$ ipython --no-banner

In [1]: import numpy as np

In [2]: np.set_printoptions(precision=3, suppress=True, linewidth=160)

In [3]: mat = np.load("m.npy")

In [4]: mat
Out[4]: 
array([[  7,   5,   1,   4,   3,   7],
       [ 14,  10,   2,   8,   6,  14],
       [ -7,  -5,  -1,  -4,  -3,  -7],
       [-28, -20,  -4, -16, -12, -28],
       [-21, -15,  -3, -12,  -9, -21],
       [ 21,  15,   3,  12,   9,  21],
       [-35, -25,  -5, -20, -15, -35],
       [-21, -15,  -3, -12,  -9, -21],
       [-35, -25,  -5, -20, -15, -35]])

In [5]: t = np.radians(90)

In [6]: Rm = np.eye(6)

In [7]: Rm[1, 1] = Rm[0, 0] = np.cos(t)

In [8]: Rm[1, 0], Rm[0, 1] = -np.sin(t), np.sin(t)

In [9]: Rm.round(3) + 0
Out[9]: 
array([[ 0.,  1.,  0.,  0.,  0.,  0.],
       [-1.,  0.,  0.,  0.,  0.,  0.],
       [ 0.,  0.,  1.,  0.,  0.,  0.],
       [ 0.,  0.,  0.,  1.,  0.,  0.],
       [ 0.,  0.,  0.,  0.,  1.,  0.],
       [ 0.,  0.,  0.,  0.,  0.,  1.]])

In [10]: A2 = mat @ Rm.T

In [11]: round(float(np.linalg.det(Rm)), 3), np.trace(Rm)
Out[11]: (1.0, np.float64(4.0))

In [12]: np.allclose(mat @ mat.T, A2 @ A2.T)
Out[12]: True

In [13]: np.round(np.linalg.svd(mat, compute_uv=False), 3) + 0, np.round(np.linalg.svd(A2, compute_uv=False), 3) + 0
Out[13]: 
(array([121.454,   0.   ,   0.   ,   0.   ,   0.   ,   0.   ]),
 array([121.454,   0.   ,   0.   ,   0.   ,   0.   ,   0.   ]))

In [14]: np.abs(A2 - mat).max(axis=0)
Out[14]: array([10., 60.,  0.,  0.,  0.,  0.])

In [15]: W1 = np.array([[0, 1, 1, 2, 1, 2],
    ...:     [1, 0, 1, 2, 0, 2],
    ...:     [1, 0, 1, 0, 0, 2],
    ...:     [0, 2, 2, 0, 0, 1],
    ...:     [2, 2, 2, 1, 0, 1],
    ...:     [1, 0, 2, 1, 0, 1]])

In [16]: b = np.array([-4, 4, 0, 5, -2, 1])

In [17]: H = np.maximum(mat @ W1 + b, 0)

In [18]: (H > 0).astype(int)
Out[18]: 
array([[1, 1, 1, 1, 1, 1],
       [1, 1, 1, 1, 1, 1],
       [0, 0, 0, 0, 0, 0],
       [0, 0, 0, 0, 0, 0],
       [0, 0, 0, 0, 0, 0],
       [1, 1, 1, 1, 1, 1],
       [0, 0, 0, 0, 0, 0],
       [0, 0, 0, 0, 0, 0],
       [0, 0, 0, 0, 0, 0]])

In [19]: H
Out[19]: 
array([[ 15,  25,  41,  39,   5,  41],
       [ 34,  46,  82,  73,  12,  81],
       [  0,   0,   0,   0,   0,   0],
       [  0,   0,   0,   0,   0,   0],
       [  0,   0,   0,   0,   0,   0],
       [ 53,  67, 123, 107,  19, 121],
       [  0,   0,   0,   0,   0,   0],
       [  0,   0,   0,   0,   0,   0],
       [  0,   0,   0,   0,   0,   0]])

In [20]: (H > 0).mean(axis=0)
Out[20]: array([0.333, 0.333, 0.333, 0.333, 0.333, 0.333])

In [21]: np.linalg.matrix_rank(H)
Out[21]: np.int64(2)

In [22]: Z = np.array([[1, 2, 2], [2, 2, 2], [2, 0, 2], [0, 2, 1], [2, 1, 2], [0, 0, 1]])

In [23]: H @ Z
Out[23]: 
array([[157, 163, 252],
       [314, 318, 502],
       [  0,   0,   0],
       [  0,   0,   0],
       [  0,   0,   0],
       [471, 473, 752],
       [  0,   0,   0],
       [  0,   0,   0],
       [  0,   0,   0]])

In [24]: W1 @ Z
Out[24]: 
array([[ 6,  7, 10],
       [ 3,  6,  8],
       [ 3,  2,  6],
       [ 8,  4,  9],
       [10, 10, 14],
       [ 5,  4,  8]])

In [25]: arr = np.loadtxt("sample1.csv", delimiter=",")

In [26]: arr
Out[26]: 
array([[-0.6 , -0.03,  1.08,  1.41],
       [-3.18, -0.77, -1.42,  2.35],
       [-2.86, -0.65, -0.78,  2.47],
       [-2.13, -0.49, -0.65,  1.79],
       [ 1.62,  0.38,  0.58, -1.3 ]])

In [27]: arr @ np.linalg.pinv(arr) @ arr
Out[27]: 
array([[-0.6 , -0.03,  1.08,  1.41],
       [-3.18, -0.77, -1.42,  2.35],
       [-2.86, -0.65, -0.78,  2.47],
       [-2.13, -0.49, -0.65,  1.79],
       [ 1.62,  0.38,  0.58, -1.3 ]])

In [28]: np.abs(np.diag(np.linalg.qr(arr)[1])) > 1e-9
Out[28]: array([ True,  True, False, False])

In [29]: np.linalg.lstsq(arr[:-1].T, arr[-1])[2]
Out[29]: np.int32(2)
